In [1]: import numpy as np

In [2]: import numpy.linalg as la

In [3]: np.set_printoptions(precision=2, suppress=True, linewidth=100, sign=" ")

In [4]: u = np.array([-2, -2, -1, 1])

In [5]: F = 5 * np.eye(4) + np.outer(u, u)

In [6]: F
Out[6]: 
array([[ 9.,  4.,  2., -2.],
       [ 4.,  9.,  2., -2.],
       [ 2.,  2.,  6., -1.],
       [-2., -2., -1.,  6.]])

In [7]: evals, V = la.eigh(F)

In [8]: vec = np.array([1, 2, 3, 2])

In [9]: V * np.sqrt(evals) @ V.T
Out[9]: 
array([[ 2.89,  0.65,  0.33, -0.33],
       [ 0.65,  2.89,  0.33, -0.33],
       [ 0.33,  0.33,  2.4 , -0.16],
       [-0.33, -0.33, -0.16,  2.4 ]])

In [10]: V * np.maximum(evals, 0) @ V.T
Out[10]: 
array([[ 9.,  4.,  2., -2.],
       [ 4.,  9.,  2., -2.],
       [ 2.,  2.,  6., -1.],
       [-2., -2., -1.,  6.]])

In [11]: la.eigvalsh(F[1:, 1:])
Out[11]: array([  5.,   5.,  11.])

In [12]: round(vec @ F @ vec / (vec @ vec), 2), np.round(evals[0], 2), evals[-1]
Out[12]: (np.float64(7.72), np.float64(5.0), np.float64(15.0))

In [13]: np.abs(F).sum(axis=1).max(), np.abs(evals).max()
Out[13]: (np.float64(17.0), np.float64(15.0))

In [14]: vec @ F @ vec
Out[14]: np.float64(139.0)

In [15]: (np.sign(V[:, -1].round(6)) == np.sign(V[0, -1].round(6))).astype(int)
Out[15]: array([ 1,  1,  1,  0])

In [16]: vec = np.array([1, -2, -2, 2])

In [17]: y = F @ vec

In [18]: y
Out[18]: array([ -7., -22., -16.,  16.])

In [19]: np.round(la.solve(F, F[:, 2]), 2) + 0
Out[19]: array([ 0.,  0.,  1.,  0.])

In [20]: t = np.radians(64)

In [21]: r_ = np.eye(4)

In [22]: r_[0, 0] = r_[2, 2] = np.cos(t)

In [23]: r_[0, 2], r_[2, 0] = -np.sin(t), np.sin(t)

In [24]: r_
Out[24]: 
array([[ 0.44,  0.  , -0.9 ,  0.  ],
       [ 0.  ,  1.  ,  0.  ,  0.  ],
       [ 0.9 ,  0.  ,  0.44,  0.  ],
       [ 0.  ,  0.  ,  0.  ,  1.  ]])

In [25]: out = F @ r_.T

In [26]: np.abs(out - F).max(axis=0)
Out[26]: array([ 6.85,  0.  ,  6.97,  0.  ])

In [27]: np.allclose(F @ F.T, out @ out.T)
Out[27]: True

In [28]: np.round(la.det(r_), 2), np.round(np.trace(r_), 2)
Out[28]: (np.float64(1.0), np.float64(2.88))

In [29]: la.svd(F, compute_uv=False), la.svd(out, compute_uv=False)
Out[29]: (array([ 15.,   5.,   5.,   5.]), array([ 15.,   5.,   5.,   5.]))

In [30]: vec = np.array([1, -1, -1, -2])

In [31]: np.abs(la.eigvals(r_))
Out[31]: array([ 1.,  1.,  1.,  1.])

In [32]: arr = np.array([[0, 0, 0, 0], [1, 0, 5, 0], [7, 0, 35, 0]])

In [33]: # column 3 repeats column 1

In [34]: np.unique(arr.round(6), axis=0).shape
Out[34]: (3, 4)

In [35]: round(float(np.trace(la.pinv(arr) @ arr)), 2)
Out[35]: 1.0

In [36]: arr @ la.pinv(arr) @ arr
Out[36]: 
array([[  0.,   0.,   0.,   0.],
       [  1.,   0.,   5.,   0.],
       [  7.,   0.,  35.,   0.]])

In [37]: np.abs(np.diag(la.qr(arr)[1])) > 1e-9
Out[37]: array([ True, False, False])

In [38]: la.lstsq(arr[:-1].T, arr[-1])[2]
Out[38]: np.int32(1)

In [39]: U, sigma, Vt = la.svd(arr)

In [40]: sigma.round(2) + 0
Out[40]: array([ 36.06,   0.  ,   0.  ])

In [41]: np.argmax(sigma[:-1] / (sigma[1:] + 1e-6)) + 1
Out[41]: np.int64(1)

In [42]: out = U[:, :1] @ np.diag(sigma[:1]) @ Vt[:1]

In [43]: round(float(la.norm(arr - out, 2)), 2), round(sigma[1], 2)
Out[43]: (0.0, np.float64(0.0))

In [44]: rk = la.matrix_rank(arr)

In [45]: rk
Out[45]: np.int64(1)

In [46]: ns = la.svd(arr)[2][rk:].T

In [47]: [int(la.matrix_rank(arr[:i])) for i in range(1, len(arr) + 1)]
Out[47]: [0, 1, 1]

In [48]: ns.shape
Out[48]: (4, 3)

In [49]: [int(la.matrix_rank(np.delete(arr, i, axis=0))) for i in range(3)]
Out[49]: [1, 1, 1]

In [50]: [int(la.matrix_rank(arr[:, :j + 1])) for j in range(4)]
Out[50]: [1, 1, 1, 1]

In [51]: np.round(arr @ ns, 2) + 0
Out[51]: 
array([[ 0.,  0.,  0.],
       [ 0.,  0.,  0.],
       [ 0.,  0.,  0.]])

In [52]: W = np.array([[-5, 1, -2, -5, -4, -1],
    ...:     [-5, -4, 4, -1, -1, -3],
    ...:     [3, -4, 1, -5, -3, 5],
    ...:     [3, -2, -1, 5, -2, -2]])

In [53]: b = np.array([5, 6, -7, 4, 0, 7])

In [54]: H = np.maximum(arr @ W + b, 0)

In [55]: la.matrix_rank(H)
Out[55]: np.int64(3)

In [56]: (H > 0).astype(int)
Out[56]: 
array([[ 1,  1,  0,  1,  0,  1],
       [ 1,  0,  0,  0,  0,  1],
       [ 1,  0,  1,  0,  0,  1]])

In [57]: H
Out[57]: 
array([[   5,    6,    0,    4,    0,    7],
       [  15,    0,    0,    0,    0,   31],
       [  75,    0,   14,    0,    0,  175]])

In [58]: cent = np.array([[-2, 3, 3],
    ...:     [1, -1, -2],
    ...:     [-1, 8, -7],
    ...:     [-6, 6, 5],
    ...:     [-6, -9, 7],
    ...:     [-8, 5, 2]])

In [59]: W @ cent
Out[59]: 
array([[ 75, -31, -58],
       [ 38,   9, -53],
       [ -3,  43, -26],
       [ -9,  41,  27]])

In [60]: gram = arr.T @ arr

In [61]: la.matrix_rank(gram)
Out[61]: np.int64(1)

In [62]: np.round(la.svd(arr, compute_uv=False) ** 2, 2) + 0
Out[62]: array([ 1300.,     0.,     0.])

In [63]: np.allclose(gram, gram.T)
Out[63]: True

In [64]: np.diag(gram)
Out[64]: array([   50,     0,  1250,     0])

In [65]: E = np.load("dump.npy")

In [66]: E
Out[66]: 
array([[ 0.71, -0.04, -0.36,  0.27],
       [-0.04,  0.99, -0.05,  0.04],
       [-0.36, -0.05,  0.54,  0.34],
       [ 0.27,  0.04,  0.34,  0.75]])

In [67]: # equal to its transpose

In [68]: np.argsort(-la.norm(E, axis=0).round(6), kind="stable")[:3]
Out[68]: array([ 1,  3,  0])

In [69]: np.round(la.norm(E, 2) / la.norm(E), 2)
Out[69]: np.float64(0.58)

In [70]: la.cond(E) > 100
Out[70]: np.True_

In [71]: vec = np.array([3, 2, 3, 0])

In [72]: np.trace(E)
Out[72]: np.float64(3.0)

In [73]: np.round((vec - E @ vec) @ (E @ vec), 2)
Out[73]: np.float64(0.0)

In [74]: la.eigvalsh(2 * E - np.eye(4))
Out[74]: array([-1.,  1.,  1.,  1.])

In [75]: E @ E @ vec
Out[75]: array([ 0.97,  1.72,  0.43,  1.88])

In [76]: np.kron(np.eye(2, dtype=int), E)
Out[76]: 
array([[ 0.71, -0.04, -0.36,  0.27,  0.  , -0.  , -0.  ,  0.  ],
       [-0.04,  0.99, -0.05,  0.04, -0.  ,  0.  , -0.  ,  0.  ],
       [-0.36, -0.05,  0.54,  0.34, -0.  , -0.  ,  0.  ,  0.  ],
       [ 0.27,  0.04,  0.34,  0.75,  0.  ,  0.  ,  0.  ,  0.  ],
       [ 0.  , -0.  , -0.  ,  0.  ,  0.71, -0.04, -0.36,  0.27],
       [-0.  ,  0.  , -0.  ,  0.  , -0.04,  0.99, -0.05,  0.04],
       [-0.  , -0.  ,  0.  ,  0.  , -0.36, -0.05,  0.54,  0.34],
       [ 0.  ,  0.  ,  0.  ,  0.  ,  0.27,  0.04,  0.34,  0.75]])

In [77]: round(la.det(E[::-1]), 2)
Out[77]: np.float64(0.0)

In [78]: np.einsum("ij,ji->", E, E)
Out[78]: np.float64(3.0)

In [79]: np.round(la.eigvals(E), 2) + 0
Out[79]: array([ 1.,  0.,  1.,  1.])

In [80]: round(la.eigvals(E).sum().real, 2)
Out[80]: np.float64(3.0)

In [81]: np.round(np.poly(E), 2) + 0
Out[81]: array([ 1., -3.,  3., -1.,  0.])

In [82]: np.einsum("ii->", E)
Out[82]: np.float64(3.0)

In [83]: np.round(la.det(E.T), 2)
Out[83]: np.float64(0.0)

In [84]: rk = la.matrix_rank(E)

In [85]: rk
Out[85]: np.int64(3)

In [86]: ns = la.svd(E)[2][rk:].T

In [87]: [int(la.matrix_rank(E[:i])) for i in range(1, len(E) + 1)]
Out[87]: [1, 2, 3, 3]

In [88]: [int(la.matrix_rank(np.delete(E, i, axis=0))) for i in range(4)]
Out[88]: [3, 3, 3, 3]

In [89]: np.round(E @ ns, 2) + 0
Out[89]: 
array([[ 0.],
       [ 0.],
       [ 0.],
       [ 0.]])

In [90]: ns.shape
Out[90]: (4, 1)

In [91]: ns[:, 0] / ns[np.abs(ns[:, 0]).round(6).argmax(), 0]
Out[91]: array([ 0.79,  0.11,  1.  , -0.73])

In [92]: m1 = np.load("a.npy")

In [93]: m1
Out[93]: 
array([[ 0.  ,  0.56, -0.81, -0.14],
       [ 0.4 , -0.35, -0.38,  0.76],
       [ 0.9 ,  0.31,  0.25, -0.2 ],
       [-0.2 ,  0.68,  0.37,  0.6 ]])

In [94]: out = la.inv(m1)

In [95]: np.round(m1 @ out, 2) + 0
Out[95]: 
array([[ 1.,  0.,  0.,  0.],
       [ 0.,  1.,  0.,  0.],
       [ 0.,  0.,  1.,  0.],
       [ 0.,  0.,  0.,  1.]])

In [96]: np.allclose(out, m1.T)
Out[96]: True

In [97]: (np.abs(out) > 1e-9).astype(int)
Out[97]: 
array([[ 0,  1,  1,  1],
       [ 1,  1,  1,  1],
       [ 1,  1,  1,  1],
       [ 1,  1,  1,  1]])

In [98]: hat = np.triu(np.array([[2, 0, 3, 0], [0, 2, 3, 0], [0, 0, 2, 3], [2, 1, 3, 2]]), 1) + np.eye(4)

In [99]: out = hat @ m1 @ la.inv(hat)

In [100]: hat @ m1 - m1 @ hat
Out[100]: 
array([[ 2.69,  0.92, -0.94,  1.83],
       [ 2.69,  0.92,  0.6 ,  0.51],
       [-0.6 ,  2.05, -2.51,  1.06],
       [ 0.  ,  0.  , -1.45, -1.1 ]])

In [101]: np.round(la.det(out), 2)
Out[101]: np.float64(-1.0)

In [102]: np.round(np.poly(out), 2) + 0
Out[102]: array([ 1. , -0.5,  0. ,  0.5, -1. ])

In [103]: out
Out[103]: 
array([[  2.69,   1.49, -12.59,  37.  ],
       [  3.08,   0.57, -10.6 ,  31.95],
       [  0.3 ,   2.35,  -6.61,  21.42],
       [ -0.2 ,   0.68,  -1.08,   3.85]])

In [104]: la.matrix_rank(out)
Out[104]: np.int64(4)

In [105]: la.norm(m1, axis=0)
Out[105]: array([ 1.,  1.,  1.,  1.])

In [106]: round(m1[:, 0] @ m1[:, 1], 2)
Out[106]: np.float64(-0.0)

In [107]: la.pinv(m1)
Out[107]: 
array([[ 0.  ,  0.4 ,  0.9 , -0.2 ],
       [ 0.56, -0.35,  0.31,  0.68],
       [-0.81, -0.38,  0.25,  0.37],
       [-0.14,  0.76, -0.2 ,  0.6 ]])

In [108]: def softmax(z):
     ...:     e = np.exp(z - z.max(axis=-1, keepdims=True))
     ...:     return e / e.sum(axis=-1, keepdims=True)
     ...: 

In [109]: softmax(arr[0])
Out[109]: array([ 0.25,  0.25,  0.25,  0.25])

In [110]: softmax(arr[0] + 5)
Out[110]: array([ 0.25,  0.25,  0.25,  0.25])

In [111]: S = arr @ arr.T / np.sqrt(4)

In [112]: np.round(softmax(S), 2) + 0
Out[112]: 
array([[ 0.33,  0.33,  0.33],
       [ 0.  ,  0.  ,  1.  ],
       [ 0.  ,  0.  ,  1.  ]])

In [113]: softmax(S)[0] @ arr
Out[113]: array([  2.67,   0.  ,  13.33,   0.  ])

In [114]: softmax(S).round(6).argmax(axis=1)
Out[114]: array([ 0,  2,  2])

In [115]: np.round(softmax(S + np.triu(np.full(S.shape, -np.inf), 1)), 2) + 0
Out[115]: 
array([[ 1.,  0.,  0.],
       [ 0.,  1.,  0.],
       [ 0.,  0.,  1.]])

In [116]: round(float(np.abs(la.eigvals(m1)).max()), 2)
Out[116]: 1.0

In [117]: np.round(la.det(m1), 2)
Out[117]: np.float64(-1.0)

In [118]: m1 @ m1
Out[118]: 
array([[-0.48, -0.54, -0.47,  0.51],
       [-0.63,  0.75, -0.01,  0.21],
       [ 0.39,  0.33, -0.86, -0.07],
       [ 0.48,  0.17,  0.22,  0.83]])

In [119]: data = np.loadtxt("test14.csv", delimiter=",")

In [120]: data
Out[120]: 
array([[-1.,  1.,  0.,  0.,  0.],
       [ 0., -1.,  1.,  0.,  0.],
       [ 0.,  0., -1.,  1.,  0.],
       [ 0.,  0.,  0., -1.,  1.],
       [ 0.,  0.,  0.,  0., -1.]])

In [121]: # triangular: eigenvalues sit on the diagonal

In [122]: rng = np.random.default_rng(3)

In [123]: out = data + rng.integers(-2, 3, (5, 4)) @ rng.integers(-2, 3, (4, 5))

In [124]: out
Out[124]: 
array([[-4., -8.,  1.,  4.,  1.],
       [ 2.,  7., -1., -6.,  0.],
       [-1., -2., -6.,  6., -1.],
       [-3., -5., -1., -4.,  4.],
       [-4., -6., -2., -4.,  4.]])

In [125]: np.abs(out - data).sum(axis=1)
Out[125]: array([ 18.,  18.,  14.,  15.,  21.])

In [126]: out - data
Out[126]: 
array([[-3., -9.,  1.,  4.,  1.],
       [ 2.,  8., -2., -6.,  0.],
       [-1., -2., -5.,  5., -1.],
       [-3., -5., -1., -3.,  3.],
       [-4., -6., -2., -4.,  5.]])
